$ python -q
>>> import numpy as np
>>> import numpy.linalg as la
>>> np.set_printoptions(precision=1, suppress=True, linewidth=120)
>>> tidy = lambda a: np.round(a, 1) + 0
>>> data = np.loadtxt("data.csv", delimiter=",")
>>> data
array([[ 1.,  2., -2.,  1.,  0.,  1.,  1.,  0.,  0., -2., -1., -2.],
       [-2.,  1.,  2., -2.,  1.,  0.,  1.,  1.,  0.,  0., -2., -1.],
       [-1., -2.,  1.,  2., -2.,  1.,  0.,  1.,  1.,  0.,  0., -2.],
       [-2., -1., -2.,  1.,  2., -2.,  1.,  0.,  1.,  1.,  0.,  0.],
       [ 0., -2., -1., -2.,  1.,  2., -2.,  1.,  0.,  1.,  1.,  0.],
       [ 0.,  0., -2., -1., -2.,  1.,  2., -2.,  1.,  0.,  1.,  1.],
       [ 1.,  0.,  0., -2., -1., -2.,  1.,  2., -2.,  1.,  0.,  1.],
       [ 1.,  1.,  0.,  0., -2., -1., -2.,  1.,  2., -2.,  1.,  0.],
       [ 0.,  1.,  1.,  0.,  0., -2., -1., -2.,  1.,  2., -2.,  1.],
       [ 1.,  0.,  1.,  1.,  0.,  0., -2., -1., -2.,  1.,  2., -2.],
       [-2.,  1.,  0.,  1.,  1.,  0.,  0., -2., -1., -2.,  1.,  2.],
       [ 2., -2.,  1.,  0.,  1.,  1.,  0.,  0., -2., -1., -2.,  1.]])
>>> f = np.array([3, -2])
>>> np.array([np.convolve(row, f, "same") for row in data])
array([[  3.,   4., -10.,   7.,  -2.,   3.,   1.,  -2.,   0.,  -6.,   1.,  -4.],
       [ -6.,   7.,   4., -10.,   7.,  -2.,   3.,   1.,  -2.,   0.,  -6.,   1.],
       [ -3.,  -4.,   7.,   4., -10.,   7.,  -2.,   3.,   1.,  -2.,   0.,  -6.],
       [ -6.,   1.,  -4.,   7.,   4., -10.,   7.,  -2.,   3.,   1.,  -2.,   0.],
       [  0.,  -6.,   1.,  -4.,   7.,   4., -10.,   7.,  -2.,   3.,   1.,  -2.],
       [  0.,   0.,  -6.,   1.,  -4.,   7.,   4., -10.,   7.,  -2.,   3.,   1.],
       [  3.,  -2.,   0.,  -6.,   1.,  -4.,   7.,   4., -10.,   7.,  -2.,   3.],
       [  3.,   1.,  -2.,   0.,  -6.,   1.,  -4.,   7.,   4., -10.,   7.,  -2.],
       [  0.,   3.,   1.,  -2.,   0.,  -6.,   1.,  -4.,   7.,   4., -10.,   7.],
       [  3.,  -2.,   3.,   1.,  -2.,   0.,  -6.,   1.,  -4.,   7.,   4., -10.],
       [ -6.,   7.,  -2.,   3.,   1.,  -2.,   0.,  -6.,   1.,  -4.,   7.,   4.],
       [  6., -10.,   7.,  -2.,   3.,   1.,  -2.,   0.,  -6.,   1.,  -4.,   7.]])
>>> np.polyval(f, data[10])
array([-8.,  1., -2.,  1.,  1., -2., -2., -8., -5., -8.,  1.,  4.])
>>> x = np.array([-2, -1, -2, 4, -1, -5, 0, 2, 2, 0, 1, 0])
>>> target = data @ x
>>> target
array([ -2., -10.,  11.,  23., -12.,  -4.,   1.,  11.,   3.,  -4.,   1., -16.])
>>> tidy(la.solve(data, -2 * target))
array([ 4.,  2.,  4., -8.,  2., 10.,  0., -4., -4.,  0., -2.,  0.])
>>> K = np.array([[9, 0, 1, 4, 2, 1, 2],
...     [3, -1, 1, 0, 3, 1, 5],
...     [0, 4, -5, 2, 3, 3, 5],
...     [3, 5, 0, 10, 3, 3, 2],
...     [1, 1, 0, 5, -2, 3, 5],
...     [0, 3, 3, 1, 5, -5, 4],
...     [3, 5, 2, 4, 3, 4, -1]])
>>> left, sv, Vt = la.svd(K, full_matrices=False)
>>> tidy(sv / sv[0])
array([1. , 0.5, 0.5, 0.4, 0.3, 0.2, 0.1])
>>> tidy(left.T @ left)
array([[1., 0., 0., 0., 0., 0., 0.],
       [0., 1., 0., 0., 0., 0., 0.],
       [0., 0., 1., 0., 0., 0., 0.],
       [0., 0., 0., 1., 0., 0., 0.],
       [0., 0., 0., 0., 1., 0., 0.],
       [0., 0., 0., 0., 0., 1., 0.],
       [0., 0., 0., 0., 0., 0., 1.]])
>>> np.allclose(left * sv @ Vt, K)
True
>>> (sv > 1e-8).sum()
np.int64(7)
>>> np.abs(left[:, 0]).round(6).argmax()
np.int64(3)
>>> cov = K.T @ K
>>> tidy(la.eigvalsh(cov)[::-1])
array([354.6,  89. ,  77.9,  60.2,  30.3,  12.2,   2.7])
>>> (K @ K.T).shape
(7, 7)
>>> tidy(la.svd(K, compute_uv=False) ** 2)
array([354.6,  89. ,  77.9,  60.2,  30.3,  12.2,   2.7])
>>> np.trace(cov), (K ** 2).sum()
(np.int64(627), np.int64(627))
